$ python3 -q
>>> import numpy as np
>>> np.set_printoptions(precision=2, suppress=True, linewidth=100)
>>> tidy = lambda a: np.round(a, 2) + 0
>>> X = np.load("w.npy")
>>> X
array([[ 0. ,  0.2, -1. ],
       [-1. ,  0.3, -0.7],
       [-9. , 23. ,  3. ],
       [ 1.3,  0.2,  1.4],
       [ 0.2,  1.4,  1.3],
       [ 1.4,  1.9, -1.3],
       [-0.3,  0.4,  0.2],
       [ 0.9,  1. ,  1.7],
       [-1.6, -1. , -2.4],
       [-1.9, -0.7,  0.7],
       [-0.2, -2.4,  0.9],
       [-0.4, -1.3,  1.6],
       [-0.6,  0.7,  0.2],
       [-0.3,  0.2,  0.7],
       [ 0.2,  1.1,  0.2],
       [ 0.1, -0.7, -1. ],
       [ 1.3, -1.9, -1. ],
       [ 0.3,  0.1, -0.9]])
>>> C2 = np.cov(X, rowvar=False)
>>> np.median(X, axis=0)
array([-0.1,  0.2,  0.2])
>>> Ac = (X - X.mean(axis=0)) / X.std(axis=0)
>>> tidy(Ac.std(axis=0))
array([1., 1., 1.])
>>> coef = np.linalg.lstsq(np.delete(Ac, 1, axis=1), Ac[:, 1])[0]
>>> np.abs(coef).argmax()
np.int64(0)
>>> tidy(1 - np.var(Ac[:, 1] - np.delete(Ac, 1, axis=1) @ coef))
np.float64(0.79)
>>> tidy(coef)
array([-0.8 ,  0.17])
>>> Ac = X - X.mean(axis=1)
Traceback (most recent call last):
  File "<python-input-13>", line 1, in <module>
    Ac = X - X.mean(axis=1)
         ~~^~~~~~~~~~~~~~~~
ValueError: operands could not be broadcast together with shapes (18,3) (18,) 
>>> Ac = X - X.mean(axis=0)
>>> Uu, s, vt = np.linalg.svd(Ac, full_matrices=False)
>>> np.abs(vt[0]).argmax()
np.int64(1)
>>> tidy(np.abs(vt[-1]))
array([0.86, 0.37, 0.36])
>>> tidy(s ** 2 / (s ** 2).sum())
array([0.94, 0.04, 0.03])
>>> (np.sign(Uu[:, 0]) == np.sign(Uu[0, 0])).astype(int)
array([1, 1, 0, 1, 0, 1, 1, 1, 1, 1, 1, 1, 1, 1, 1, 1, 1, 1])
>>> np.linalg.matrix_rank(Ac)
np.int64(3)
>>> tidy(vt[0] * np.sign(vt[0, np.abs(vt[0]).argmax()]))
array([-0.35,  0.93,  0.12])
>>> tidy(s)
array([24.55,  4.82,  4.2 ])
>>> hat = X @ np.linalg.solve(X.T @ X, X.T)
>>> tidy(np.linalg.eigvalsh(hat))
array([0., 0., 0., 0., 0., 0., 0., 0., 0., 0., 0., 0., 0., 0., 0., 1., 1., 1.])
>>> tidy(np.trace(hat))
np.float64(3.0)
>>> W2 = X[[4, 5]].astype(float)
>>> for _ in range(6):
...     labels = np.linalg.norm(X[:, None] - W2, axis=-1).argmin(axis=1)
...     W2 = np.array([X[labels == j].mean(axis=0) for j in range(2)])
... 
>>> labels
array([1, 1, 0, 1, 1, 1, 1, 1, 1, 1, 1, 1, 1, 1, 1, 1, 1, 1])
>>> tidy(W2[1] - W2[0])
array([  8.96, -23.03,  -2.96])
>>> rng = np.random.default_rng(1877)
>>> M = np.array([[2, 3, 0],
...     [1, 2, -1],
...     [1, -1, 1],
...     [-2, 3, 2],
...     [3, 2, 0],
...     [-3, 2, -2],
...     [-3, 1, -1]]) * (rng.random((7, 3)) < 0.3)
>>> M
array([[ 0,  3,  0],
       [ 0,  0, -1],
       [ 0,  0,  0],
       [ 0,  3,  0],
       [ 3,  2,  0],
       [ 0,  2, -2],
       [-3,  0, -1]])
>>> other = np.c_[M[:, :2] @ np.array([[0, 3], [2, 2]]), np.array([1, 1, -5, -2, -1, 3, -2])]
>>> other
array([[ 6,  6,  1],
       [ 0,  0,  1],
       [ 0,  0, -5],
       [ 6,  6, -2],
       [ 4, 13, -1],
       [ 4,  4,  3],
       [ 0, -9, -2]])
>>> tidy(np.linalg.norm(np.linalg.qr(M)[0].T @ other, axis=0) ** 2 / ((other ** 2).sum(axis=0) + 1e-12))
array([1.  , 1.  , 0.16])
>>> tidy(np.linalg.lstsq(M, other[:, 0])[0])
array([0., 2., 0.])
>>> def softmax(z):
...     e = np.exp(z - z.max(axis=-1, keepdims=True))
...     return e / e.sum(axis=-1, keepdims=True)
... 
>>> tidy(softmax(10 * M[3]))
array([0., 1., 0.])
>>> tidy(softmax(M).sum(axis=1))
array([1., 1., 1., 1., 1., 1., 1.])
>>> S = M @ M.T / np.sqrt(3)
>>> tidy(softmax(S)[3] @ M)
array([ 0.22,  2.83, -0.15])
>>> tidy(softmax(S))
array([[0.42, 0.  , 0.  , 0.42, 0.07, 0.07, 0.  ],
       [0.09, 0.17, 0.09, 0.09, 0.09, 0.3 , 0.17],
       [0.14, 0.14, 0.14, 0.14, 0.14, 0.14, 0.14],
       [0.42, 0.  , 0.  , 0.42, 0.07, 0.07, 0.  ],
       [0.02, 0.  , 0.  , 0.02, 0.96, 0.01, 0.  ],
       [0.17, 0.02, 0.01, 0.17, 0.06, 0.55, 0.02],
       [0.  , 0.01, 0.  , 0.  , 0.  , 0.01, 0.98]])
>>> softmax(S).round(6).argmax(axis=1)
array([0, 5, 0, 0, 4, 5, 6])
>>> tidy(softmax(S + np.triu(np.full(S.shape, -np.inf), 1)))
array([[1.  , 0.  , 0.  , 0.  , 0.  , 0.  , 0.  ],
       [0.36, 0.64, 0.  , 0.  , 0.  , 0.  , 0.  ],
       [0.33, 0.33, 0.33, 0.  , 0.  , 0.  , 0.  ],
       [0.5 , 0.  , 0.  , 0.5 , 0.  , 0.  , 0.  ],
       [0.02, 0.  , 0.  , 0.02, 0.97, 0.  , 0.  ],
       [0.18, 0.02, 0.01, 0.18, 0.06, 0.56, 0.  ],
       [0.  , 0.01, 0.  , 0.  , 0.  , 0.01, 0.98]])
>>> Uu, s, vt = np.linalg.svd(M, full_matrices=False)
>>> tidy(Uu.T @ M @ vt.T)
array([[5.42, 0.  , 0.  ],
       [0.  , 4.08, 0.  ],
       [0.  , 0.  , 1.98]])
>>> tidy(vt @ vt.T)
array([[1., 0., 0.],
       [0., 1., 0.],
       [0., 0., 1.]])
>>> tidy(s)
array([5.42, 4.08, 1.98])
>>> x0 = np.array([0, -1, -2])
>>> rhs = M @ x0
>>> coef, lr = np.zeros(3), 1 / np.linalg.norm(M, 2) ** 2
>>> for i in range(15):
...     coef -= lr * M.T @ (M @ coef - rhs)
...     if i % 5 == 0: print(i, round(np.linalg.norm(M @ coef - rhs), 2))
... 
0 3.65
5 1.75
10 0.85
>>> tidy(np.linalg.cond(M))
np.float64(2.74)
>>> W1 = np.array([[1, 1, 0, -3, -2, -1], [3, 1, 1, -3, 3, 1], [2, 1, 3, 1, -3, -2]])
>>> coef = np.array([-1, -1, -3, -1, -3, -2])
>>> act = np.maximum(M @ W1 + coef, 0)
>>> tidy((act > 0).mean(axis=0))
array([0.57, 0.43, 0.  , 0.14, 0.57, 0.57])
>>> act
array([[8, 2, 0, 0, 6, 1],
       [0, 0, 0, 0, 0, 0],
       [0, 0, 0, 0, 0, 0],
       [8, 2, 0, 0, 6, 1],
       [8, 4, 0, 0, 0, 0],
       [1, 0, 0, 0, 9, 4],
       [0, 0, 0, 7, 6, 3]])
>>> W2 = np.array([[4, 8, 2], [2, 6, 0], [0, 4, 8], [0, 2, 2], [1, 0, 8], [8, 9, 5]])
>>> act @ W2
array([[50, 85, 69],
       [ 0,  0,  0],
       [ 0,  0,  0],
       [50, 85, 69],
       [40, 88, 16],
       [45, 44, 94],
       [30, 41, 77]])
>>> W1 @ W2
array([[ -4,  -1, -25],
       [ 25,  37,  37],
       [ -9,  18,  -4]])
>>> labels = rng.integers(0, 2, 4)
>>> data = (labels[:, None] == labels) * 5 + np.eye(4)
>>> data
array([[6., 0., 5., 0.],
       [0., 6., 0., 5.],
       [5., 0., 6., 0.],
       [0., 5., 0., 6.]])
>>> labels = rng.permutation(4)
>>> other = data[:, labels] * rng.choice([-1, 1], 4)
>>> other
array([[ 6., -0., -0.,  5.],
       [ 0., -6., -5.,  0.],
       [ 5., -0., -0.,  6.],
       [ 0., -5., -6.,  0.]])
>>> Uu, _, vt = np.linalg.svd(data.T @ other)
>>> tidy(Uu @ vt)
array([[ 1.,  0.,  0.,  0.],
       [ 0., -1.,  0.,  0.],
       [ 0.,  0.,  0.,  1.],
       [ 0.,  0., -1.,  0.]])
>>> K = np.loadtxt("dump.csv", delimiter=",")
>>> tidy(K)
array([[ 1.  ,  0.  ,  0.  ,  0.  ,  0.  ,  0.  ,  0.  ],
       [ 0.  ,  1.  ,  0.  ,  0.  ,  0.  ,  0.  ,  0.  ],
       [ 0.  ,  0.  ,  1.  ,  0.  ,  0.  ,  0.  ,  0.  ],
       [ 0.  ,  0.  ,  0.  ,  0.31,  0.  ,  0.  ,  0.95],
       [ 0.  ,  0.  ,  0.  ,  0.  ,  1.  ,  0.  ,  0.  ],
       [ 0.  ,  0.  ,  0.  ,  0.  ,  0.  ,  1.  ,  0.  ],
       [ 0.  ,  0.  ,  0.  , -0.95,  0.  ,  0.  ,  0.31]])
>>> other = K + rng.integers(-2, 3, (7, 1)) @ rng.integers(-2, 3, (1, 7))
>>> tidy(other)
array([[ 1.  ,  0.  ,  0.  ,  0.  ,  0.  ,  0.  ,  0.  ],
       [ 2.  , -1.  , -4.  ,  0.  , -4.  , -2.  ,  0.  ],
       [ 2.  , -2.  , -3.  ,  0.  , -4.  , -2.  ,  0.  ],
       [ 2.  , -2.  , -4.  ,  0.31, -4.  , -2.  ,  0.95],
       [ 0.  ,  0.  ,  0.  ,  0.  ,  1.  ,  0.  ,  0.  ],
       [-2.  ,  2.  ,  4.  ,  0.  ,  4.  ,  3.  ,  0.  ],
       [ 0.  ,  0.  ,  0.  , -0.95,  0.  ,  0.  ,  0.31]])
>>> other - K
array([[ 0.,  0.,  0.,  0.,  0.,  0.,  0.],
       [ 2., -2., -4.,  0., -4., -2.,  0.],
       [ 2., -2., -4.,  0., -4., -2.,  0.],
       [ 2., -2., -4.,  0., -4., -2.,  0.],
       [ 0.,  0.,  0.,  0.,  0.,  0.,  0.],
       [-2.,  2.,  4.,  0.,  4.,  2.,  0.],
       [ 0.,  0.,  0.,  0.,  0.,  0.,  0.]])
>>> np.abs(other - K).sum(axis=1)
array([ 0., 14., 14., 14.,  0., 14.,  0.])
>>> tidy(np.linalg.svd(other - K, compute_uv=False))
array([13.27,  0.  ,  0.  ,  0.  ,  0.  ,  0.  ,  0.  ])
>>> [round(float(x), 2) for x in np.linalg.svd(other, compute_uv=False)[:3]]
[13.04, 1.0, 1.0]
>>> np.linalg.cond(other) > 100
np.False_
>>> np.argsort(-np.linalg.norm(other, axis=0).round(6), kind="stable")[:3]
array([4, 2, 5])
>>> J = np.load("data.npy")
>>> J
array([[-25.16,   5.64,  -7.18,  10.14],
       [-23.65,   6.47,  -5.04,   9.29],
       [-24.81,   5.73,  -4.99,  11.33],
       [-25.67,   5.16,  -3.36,  10.57],
       [-23.96,   5.23,  -5.87,  10.43],
       [-25.48,   6.2 ,  -4.04,  11.58],
       [-23.4 ,   3.86,  -7.15,   9.47],
       [-26.18,   6.01,  -5.2 ,   8.19],
       [-23.52,   5.78,  -3.91,  10.84],
       [-24.58,   5.16,  -6.13,  11.14],
       [-24.94,   3.56,  -5.67,  10.57],
       [-23.14,   7.74,  -4.78,  12.25],
       [-24.36,   5.14,  -4.11,   9.02],
       [-25.06,   5.01,  -4.62,  11.58],
       [-24.78,   6.23,  -4.92,  10.91],
       [-25.3 ,   5.14,  -7.01,  12.33],
       [-22.34,   4.63,  -4.92,   9.29],
       [-24.6 ,   5.08,  -6.62,  10.16],
       [-25.61,   4.37,  -6.56,  11.18],
       [-23.32,   5.82,  -5.38,   8.32]])
>>> tidy(softmax(10 * J[15]))
array([0., 0., 0., 1.])
>>> S = J @ J.T / np.sqrt(4)
>>> tidy(softmax(S)[15] @ J)
array([-25.3 ,   5.14,  -7.01,  12.33])
>>> W2 = J[[3, 2]].astype(float)
>>> for _ in range(5):
...     labels = np.linalg.norm(J[:, None] - W2, axis=-1).argmin(axis=1)
...     W2 = np.array([J[labels == j].mean(axis=0) for j in range(2)])
... 
>>> labels
array([1, 1, 1, 0, 1, 1, 1, 0, 1, 1, 1, 1, 0, 1, 1, 1, 1, 1, 1, 1])
>>> np.bincount(labels)
array([ 3, 17])
>>> tidy(W2[1] - W2[0])
array([ 1.07, -0.05, -1.35,  1.38])
>>> tidy(W2)
array([[-25.4 ,   5.44,  -4.22,   9.26],
       [-24.33,   5.39,  -5.58,  10.64]])
>>> O, evecs = np.linalg.qr(J[:, :3])[0], np.linalg.qr(J[:, 3:])[0]
>>> s = np.linalg.svd(O.T @ evecs, compute_uv=False)
>>> (s > 0.9).sum()
np.int64(1)
>>> A = np.load("a.npy")
>>> A
array([[4., 1., 1., 1., 1., 1., 1., 1.],
       [1., 4., 1., 1., 1., 1., 1., 1.],
       [1., 1., 4., 1., 1., 1., 1., 1.],
       [1., 1., 1., 4., 1., 1., 1., 1.],
       [1., 1., 1., 1., 4., 1., 1., 1.],
       [1., 1., 1., 1., 1., 4., 1., 1.],
       [1., 1., 1., 1., 1., 1., 4., 1.],
       [1., 1., 1., 1., 1., 1., 1., 4.]])
>>> x0 = np.ones(8)
>>> for _ in range(4):
...     x0 = A @ x0
...     x0 /= np.linalg.norm(x0)
...     print(round(x0 @ A @ x0, 2))
... 
11.0
11.0
11.0
11.0
>>> tidy(x0)
array([0.35, 0.35, 0.35, 0.35, 0.35, 0.35, 0.35, 0.35])
>>> tidy(np.linalg.eigvalsh(A)[-1])
np.float64(11.0)
>>> (A @ A)[0]
array([23., 14., 14., 14., 14., 14., 14., 14.])
>>> np.sort(np.abs(np.fft.fft(A[0]))), tidy(np.sort(np.linalg.svd(A, compute_uv=False)))
(array([ 3.,  3.,  3.,  3.,  3.,  3.,  3., 11.]), array([ 3.,  3.,  3.,  3.,  3.,  3.,  3., 11.]))
>>> np.allclose(A @ A.T, A.T @ A)
True
>>> np.fft.fft(A[0])
array([11.+0.j,  3.+0.j,  3.+0.j,  3.+0.j,  3.+0.j,  3.+0.j,  3.+0.j,  3.+0.j])
